$ python -q
>>> import numpy as np
>>> np.set_printoptions(suppress=True, linewidth=100)
>>> K = np.loadtxt("data.csv", delimiter=",")
>>> print(K)
[[ 0.  2.  0. -1.]
 [ 0.  0.  1. -1.]
 [ 0.  3.  3. -1.]
 [ 0.  0.  0. -2.]]
>>> # rank 3
>>> hat = np.triu(np.array([[3, -5, -4, 1], [-3, 5, -4, -3], [-2, 4, 0, 3], [-4, 3, -3, 0]]), 1) + np.eye(4)
>>> other = hat @ K @ np.linalg.inv(hat)
>>> print(other)
[[  0. -10. -57. 147.]
 [  0. -12. -59. 150.]
 [  0.   3.  15. -43.]
 [  0.   0.   0.  -2.]]
>>> print(round(float(np.linalg.det(other)), 1))
0.0
>>> print(np.linalg.matrix_rank(other))
3
>>> print(np.round(np.poly(K), 1))
[ 1. -1. -9. -6.  0.]
>>> print(np.round(np.linalg.det(K.T), 1))
0.0
>>> print(np.round(np.linalg.eigvals(K).sum().real, 1))
1.0
>>> print(round(float(np.linalg.det(2 * K)), 1), np.round(np.linalg.det(K), 1))
0.0 0.0
>>> W0 = np.loadtxt("block11.csv", delimiter=",")
>>> print(W0)
[[ 3.  0.  0.]
 [ 0.  3.  0.]
 [ 0.  0. -2.]]
>>> O, R = np.linalg.qr(W0)
>>> print(O @ R)
[[ 3.  0.  0.]
 [ 0.  3.  0.]
 [ 0.  0. -2.]]
>>> print(O)
[[ 1.  0.  0.]
 [-0.  1.  0.]
 [-0. -0.  1.]]
>>> print(np.abs(np.diag(R)))
[3. 3. 2.]
>>> print(O.T @ O)
[[1. 0. 0.]
 [0. 1. 0.]
 [0. 0. 1.]]
>>> def softmax(z):
...     e = np.exp(z - z.max(axis=-1, keepdims=True))
...     return e / e.sum(axis=-1, keepdims=True)
... 
>>> print(np.round(softmax(10 * W0[2]), 1) + 0)
[0.5 0.5 0. ]
>>> print(np.round(softmax(W0[2]), 1))
[0.5 0.5 0.1]
>>> print(np.round(softmax(W0[2] + -1), 1))
[0.5 0.5 0.1]
>>> S = W0 @ W0.T / np.sqrt(3)
>>> print(softmax(S).round(6).argmax(axis=1))
[0 1 2]
>>> print(np.round(softmax(S + np.triu(np.full(S.shape, -np.inf), 1)), 1) + 0)
[[1.  0.  0. ]
 [0.  1.  0. ]
 [0.1 0.1 0.8]]
>>> print(np.round(softmax(S), 1) + 0)
[[1.  0.  0. ]
 [0.  1.  0. ]
 [0.1 0.1 0.8]]
>>> rng = np.random.default_rng(830585)
>>> idx = rng.permutation(4)
>>> print(idx)
[1 0 3 2]
>>> other = K[idx][:, idx]
>>> print(np.diag(other))
[ 0.  0. -2.  3.]
>>> print(np.round(np.linalg.det(other), 1), round(float(np.linalg.det(K[idx])), 1))
0.0 0.0
